$ python -q
>>> import numpy as np
>>> np.set_printoptions(precision=3, suppress=True, linewidth=140)
>>> rnd = lambda a: np.round(a, 3) + 0
>>> q, _ = np.linalg.qr(np.array([[0.3, 0.3, 0.1], [0.0, 0.9, -0.1], [0.1, -1.2, 0.0]]))
>>> V, _ = np.linalg.qr(np.array([[1.3, -1.9, 0.9], [0.5, -0.3, -1.9], [-0.6, 0.6, 1.0]]))
>>> sigma = 20 * 0.7 ** np.arange(3)
>>> X = q[:, :3] * sigma @ V[:3]
>>> rnd(X)
array([[16.72 , -7.111, -6.781],
       [ 5.853,  9.584,  2.161],
       [ 4.052, -9.244,  9.125]])
>>> rnd(X @ X)
array([[ 210.472, -124.363, -190.633],
       [ 162.711,   30.248,    0.747],
       [  50.632, -201.764,   35.796]])
>>> rnd((X + X.T) / 2)
array([[16.72 , -0.629, -1.364],
       [-0.629,  9.584, -3.541],
       [-1.364, -3.541,  9.125]])
>>> np.allclose(X @ X.T, X.T @ X)
False
>>> rnd(np.abs(np.linalg.eigvals(X)).max())
np.float64(15.004)
>>> rnd(np.trace(X))
np.float64(35.429)
>>> np.linalg.determinant(X)
Traceback (most recent call last):
  File "<python-input-13>", line 1, in <module>
    np.linalg.determinant(X)
    ^^^^^^^^^^^^^^^^^^^^^
AttributeError: module 'numpy.linalg' has no attribute 'determinant'
>>> rnd(np.sort(np.abs(np.linalg.eigvals(X))))
array([13.524, 13.524, 15.004])
>>> rnd((X - X.T) / 2)
array([[ 0.   , -6.482, -5.417],
       [ 6.482,  0.   ,  5.703],
       [ 5.417, -5.703,  0.   ]])
>>> assert X == X.T
Traceback (most recent call last):
  File "<python-input-16>", line 1, in <module>
    assert X == X.T
           ^^^^^^^^
ValueError: The truth value of an array with more than one element is ambiguous. Use a.any() or a.all()
